>>> import numpy as np
>>> import numpy.linalg as la
>>> np.set_printoptions(precision=3, suppress=True, linewidth=140)
>>> def rd(a):
...     return np.round(a, 3) + 0
... 
>>> X = 4 * np.eye(16) + np.ones((16, 16))
>>> X
array([[5., 1., 1., 1., 1., 1., 1., 1., 1., 1., 1., 1., 1., 1., 1., 1.],
       [1., 5., 1., 1., 1., 1., 1., 1., 1., 1., 1., 1., 1., 1., 1., 1.],
       [1., 1., 5., 1., 1., 1., 1., 1., 1., 1., 1., 1., 1., 1., 1., 1.],
       [1., 1., 1., 5., 1., 1., 1., 1., 1., 1., 1., 1., 1., 1., 1., 1.],
       [1., 1., 1., 1., 5., 1., 1., 1., 1., 1., 1., 1., 1., 1., 1., 1.],
       [1., 1., 1., 1., 1., 5., 1., 1., 1., 1., 1., 1., 1., 1., 1., 1.],
       [1., 1., 1., 1., 1., 1., 5., 1., 1., 1., 1., 1., 1., 1., 1., 1.],
       [1., 1., 1., 1., 1., 1., 1., 5., 1., 1., 1., 1., 1., 1., 1., 1.],
       [1., 1., 1., 1., 1., 1., 1., 1., 5., 1., 1., 1., 1., 1., 1., 1.],
       [1., 1., 1., 1., 1., 1., 1., 1., 1., 5., 1., 1., 1., 1., 1., 1.],
       [1., 1., 1., 1., 1., 1., 1., 1., 1., 1., 5., 1., 1., 1., 1., 1.],
       [1., 1., 1., 1., 1., 1., 1., 1., 1., 1., 1., 5., 1., 1., 1., 1.],
       [1., 1., 1., 1., 1., 1., 1., 1., 1., 1., 1., 1., 5., 1., 1., 1.],
       [1., 1., 1., 1., 1., 1., 1., 1., 1., 1., 1., 1., 1., 5., 1., 1.],
       [1., 1., 1., 1., 1., 1., 1., 1., 1., 1., 1., 1., 1., 1., 5., 1.],
       [1., 1., 1., 1., 1., 1., 1., 1., 1., 1., 1., 1., 1., 1., 1., 5.]])
>>> def softmax(z):
...     e = np.exp(z - z.max(axis=-1, keepdims=True))
...     return e / e.sum(axis=-1, keepdims=True)
... 
>>> rd(softmax(X).sum(axis=1))
array([1., 1., 1., 1., 1., 1., 1., 1., 1., 1., 1., 1., 1., 1., 1., 1.])
>>> rd(softmax(10 * X[2]))
array([0., 0., 1., 0., 0., 0., 0., 0., 0., 0., 0., 0., 0., 0., 0., 0.])
>>> att = X @ X.T / np.sqrt(16)
>>> rd(softmax(att)[2] @ X)
array([1.057, 1.057, 4.138, 1.057, 1.057, 1.057, 1.057, 1.057, 1.057, 1.057, 1.057, 1.057, 1.057, 1.057, 1.057, 1.057])
>>> (X @ X)[0]
array([40., 24., 24., 24., 24., 24., 24., 24., 24., 24., 24., 24., 24., 24., 24., 24.])
>>> np.sort(np.abs(np.fft.fft(X[0]))), rd(np.sort(la.svd(X, compute_uv=False)))
(array([ 4.,  4.,  4.,  4.,  4.,  4.,  4.,  4.,  4.,  4.,  4.,  4.,  4.,  4.,  4., 20.]), array([ 4.,  4.,  4.,  4.,  4.,  4.,  4.,  4.,  4.,  4.,  4.,  4.,  4.,  4.,  4., 20.]))
>>> np.allclose(X @ X.T, X.T @ X)
True
>>> np.fft.fft(X[0])
array([20.+0.j,  4.+0.j,  4.+0.j,  4.+0.j,  4.+0.j,  4.+0.j,  4.+0.j,  4.+0.j,  4.+0.j,  4.+0.j,  4.+0.j,  4.+0.j,  4.+0.j,  4.+0.j,
        4.+0.j,  4.+0.j])
>>> rd(la.norm(X))
np.float64(25.298)
>>> np.count_nonzero(X)
np.int64(256)
>>> np.abs(X).max()
np.float64(5.0)
>>> la.matrix_rank(X)
np.int64(16)
>>> x0 = np.array([4, 2, -1, 4, 5, 1, 4, -4, 2, -4, 1, 1, -2, -1, 3, 1])
>>> rhs = X @ x0
>>> rhs
array([32., 24., 12., 32., 36., 20., 32.,  0., 24.,  0., 20., 20.,  8., 12., 28., 20.])
>>> rd(la.solve(X, rhs))
array([ 4.,  2., -1.,  4.,  5.,  1.,  4., -4.,  2., -4.,  1.,  1., -2., -1.,  3.,  1.])
>>> rd(la.solve(X, rhs + X[:, 2]))
array([ 4.,  2.,  0.,  4.,  5.,  1.,  4., -4.,  2., -4.,  1.,  1., -2., -1.,  3.,  1.])
>>> rd(la.solve(X, 4 * rhs))
array([ 16.,   8.,  -4.,  16.,  20.,   4.,  16., -16.,   8., -16.,   4.,   4.,  -8.,  -4.,  12.,   4.])
>>> rd(la.solve(X, X[:, 5]))
array([0., 0., 0., 0., 0., 1., 0., 0., 0., 0., 0., 0., 0., 0., 0., 0.])
>>> rng = np.random.default_rng(3100)
>>> ang = rng.uniform(0, 2 * np.pi, 20)
>>> Q, _ = la.qr(np.array([[-2.2, -0.7],
...     [-0.9, -1.4],
...     [-1.0, -1.7],
...     [-0.6, -1.2],
...     [0.3, -0.1],
...     [0.2, 0.2],
...     [1.2, 2.1],
...     [0.0, 1.6],
...     [1.2, 0.5],
...     [-0.8, 0.2],
...     [0.6, 0.2],
...     [-1.0, 3.2],
...     [1.0, 0.9],
...     [-1.1, 0.4],
...     [-0.1, 0.2]]))
>>> K = 5 * np.c_[np.cos(ang), np.sin(ang)] @ Q.T
>>> rd(K)
array([[-2.098, -0.01 ,  0.099,  0.197,  0.435,  0.087, -0.165, -1.219,  1.054, -1.109,  0.565, -3.635,  0.51 , -1.621, -0.272],
       [ 1.915, -0.13 , -0.263, -0.305, -0.421, -0.062,  0.365,  1.312, -0.948,  1.069, -0.515,  3.756, -0.393,  1.573,  0.277],
       [ 1.98 ,  1.614,  1.898,  1.269, -0.129, -0.278, -2.321, -1.155, -1.165,  0.392, -0.547, -1.64 , -1.32 ,  0.449, -0.077],
       [-2.398, -0.269, -0.207, -0.009,  0.452,  0.131,  0.21 , -1.022,  1.232, -1.162,  0.648, -3.337,  0.718, -1.678, -0.257],
       [ 1.782,  1.603,  1.895,  1.278, -0.089, -0.269, -2.321, -1.256, -1.065,  0.291, -0.493, -1.953, -1.267,  0.302, -0.101],
       [-2.851, -1.352, -1.526, -0.945,  0.356,  0.282,  1.841,  0.266,  1.575, -0.961,  0.779, -0.711,  1.393, -1.301, -0.091],
       [ 2.902,  1.25 ,  1.397,  0.848, -0.385, -0.271, -1.68 , -0.09 , -1.589,  1.03 , -0.792,  1.12 , -1.352,  1.409,  0.119],
       [-2.027, -1.615, -1.896, -1.265,  0.138,  0.28 ,  2.318,  1.129,  1.189, -0.416,  0.559,  1.561,  1.332, -0.484,  0.071],
       [-2.714, -0.625, -0.632, -0.301,  0.455,  0.187,  0.732, -0.697,  1.429, -1.185,  0.736, -2.766,  0.98 , -1.684, -0.224],
       [-0.35 , -1.281, -1.571, -1.126, -0.152,  0.171,  1.946,  1.635,  0.312,  0.337,  0.105,  3.435,  0.754,  0.591,  0.221],
       [ 1.62 , -0.333, -0.499, -0.461, -0.396, -0.025,  0.653,  1.431, -0.778,  0.995, -0.434,  3.882, -0.216,  1.481,  0.281],
       [-2.655, -1.507, -1.73 , -1.106,  0.288,  0.293,  2.098,  0.605,  1.493, -0.793,  0.727,  0.125,  1.427, -1.044, -0.033],
       [-1.02 , -1.476, -1.777, -1.237, -0.047,  0.222,  2.189,  1.521,  0.669,  0.061,  0.287,  2.881,  1.017,  0.203,  0.174],
       [ 1.523, -0.395, -0.571, -0.507, -0.386, -0.014,  0.74 ,  1.463, -0.722,  0.969, -0.407,  3.909, -0.16 ,  1.447,  0.281],
       [ 2.737,  0.658,  0.671,  0.328, -0.454, -0.192, -0.781,  0.663, -1.444,  1.184, -0.743,  2.703, -1.003,  1.68 ,  0.221],
       [ 2.286,  0.167,  0.086, -0.073, -0.447, -0.114, -0.061,  1.104, -1.165,  1.145, -0.617,  3.467, -0.638,  1.66 ,  0.264],
       [-0.858, -1.435, -1.735, -1.216, -0.073,  0.211,  2.14 ,  1.557,  0.583,  0.13 ,  0.243,  3.034,  0.956,  0.301,  0.187],
       [-2.032,  0.042,  0.16 ,  0.237,  0.43 ,  0.078, -0.239, -1.255,  1.016, -1.095,  0.547, -3.683,  0.467, -1.604, -0.274],
       [ 0.267, -1.046, -1.312, -0.974, -0.239,  0.117,  1.636,  1.659, -0.023,  0.568, -0.063,  3.77 ,  0.482,  0.911,  0.253],
       [-2.907, -1.019, -1.111, -0.639,  0.426,  0.243,  1.324, -0.244,  1.568, -1.127,  0.792, -1.859,  1.233, -1.568, -0.168]])
>>> rank = la.matrix_rank(K)
>>> rank
np.int64(2)
>>> ns = la.svd(K)[2][rank:].T
>>> [int(la.matrix_rank(K[:i])) for i in range(1, len(K) + 1)]
[1, 2, 2, 2, 2, 2, 2, 2, 2, 2, 2, 2, 2, 2, 2, 2, 2, 2, 2, 2]
>>> [int(la.matrix_rank(K[:, :j + 1])) for j in range(15)]
[1, 2, 2, 2, 2, 2, 2, 2, 2, 2, 2, 2, 2, 2, 2]
>>> np.allclose(K @ ns, 0)
True
>>> la.matrix_rank(K.T @ K), la.matrix_rank(K @ K.T)
(np.int64(2), np.int64(2))
